% python3 -q
>>> import numpy as np
>>> np.set_printoptions(precision=2, suppress=True, linewidth=120)
>>> rnd = lambda a: np.round(a, 2) + 0
>>> K = np.load("case11.npy")
>>> print(K)
[[-0.4  0.5  0.6  0.7 -0.2 -1.9  0.9  0.1  0.   2.2]
 [-1.  -0.1  0.   1.7 -0.5  1.1  0.4 -0.5 -2.   0.4]
 [-1.3 -1.3 -1.1 -1.  -1.3  1.8 -0.2 -0.1  0.3  0.5]
 [ 3.   0.   7.5  0.  -2.  -1.   6.  -6.5  4.5  0. ]
 [ 0.3 -0.1  0.3  0.   0.4  0.4 -0.3 -1.8  0.6  1.1]
 [-0.1  0.2  1.   1.6  2.1 -0.1  0.7 -0.8 -1.9 -1.4]
 [-0.2 -1.5 -0.3  1.   0.7 -0.1  0.4  1.5  1.3  0.1]
 [-1.  -0.8 -1.1  0.8 -1.2 -0.9 -0.9  0.6 -1.2  1.1]
 [ 0.9  0.  -1.1  1.7  0.1  0.   0.9  0.1 -1.6  1. ]
 [ 1.1  0.7  0.4  1.1 -0.7  0.6  0.5  0.9  1.1 -0.3]
 [ 1.3 -1.7 -1.6  1.4  0.   0.7 -0.6 -0.3  0.2 -1.4]
 [ 0.3  0.2 -0.9  0.9  1.1 -0.7 -0.2  0.4 -0.1 -0.3]
 [ 0.1 -0.8 -1.3 -0.4 -0.6  0.4 -0.8  0.  -0.3 -0.3]
 [ 1.3  0.6  0.1  1.4 -0.8  1.  -0.1  0.1  0.8 -0.7]
 [ 0.9  1.3  0.6 -0.9 -2.3  1.8  0.5  0.4 -0.1 -1.7]
 [ 1.   0.7 -0.3  1.1 -0.1  0.2  0.3 -1.2 -0.5  0.5]
 [ 0.5  0.3  2.2  0.3 -1.6 -0.1  0.2  0.1  0.4  0.5]
 [ 1.9  1.1 -0.8  0.9  0.  -0.6  0.2 -0.7  0.3 -0.2]
 [ 0.1  1.4  1.9  0.1  0.4 -0.4  0.  -0.4  2.2 -0.3]
 [ 1.4 -1.5  2.   0.4 -1.7 -1.4  0.6 -1.   0.  -0.4]
 [ 1.3  0.5  1.8 -0.9  0.6 -0.1  0.4  0.4 -1.1  0. ]
 [ 0.  -1.   0.7  0.8  0.2  0.4 -0.1  1.3 -0.9 -0.5]
 [-0.8  0.3 -1.4 -2.  -0.2  0.5  1.1  0.7  0.4 -0.5]
 [ 0.4  0.9  1.2  0.7 -1.5  0.9  1.9  1.3  0.1 -1.9]
 [-1.  -0.5  0.5  1.  -0.1 -0.5 -1.  -2.   0.4 -1.8]
 [ 0.1 -2.   0.7  0.9 -1.   0.5 -2.   0.2  0.4 -0.4]
 [-0.2  1.1 -0.7  1.2  1.4 -0.6  1.5 -0.3 -0.5  2.2]]
>>> cen = (K - K.mean(axis=0)) / K.std(axis=0)
>>> np.argwhere(np.abs(cen) > 2)
array([[ 0,  5],
       [ 0,  9],
       [ 3,  0],
       [ 3,  2],
       [ 3,  6],
       [ 3,  7],
       [ 3,  8],
       [ 5,  4],
       [22,  3],
       [25,  1],
       [26,  9]])
>>> rnd(cen.std(axis=0))
array([1., 1., 1., 1., 1., 1., 1., 1., 1., 1.])
>>> coef = np.linalg.lstsq(np.delete(cen, 2, axis=1), cen[:, 2])[0]
>>> np.abs(coef).argmax()
np.int64(5)
>>> rnd(1 - np.var(cen[:, 2] - np.delete(cen, 2, axis=1) @ coef))
np.float64(0.69)
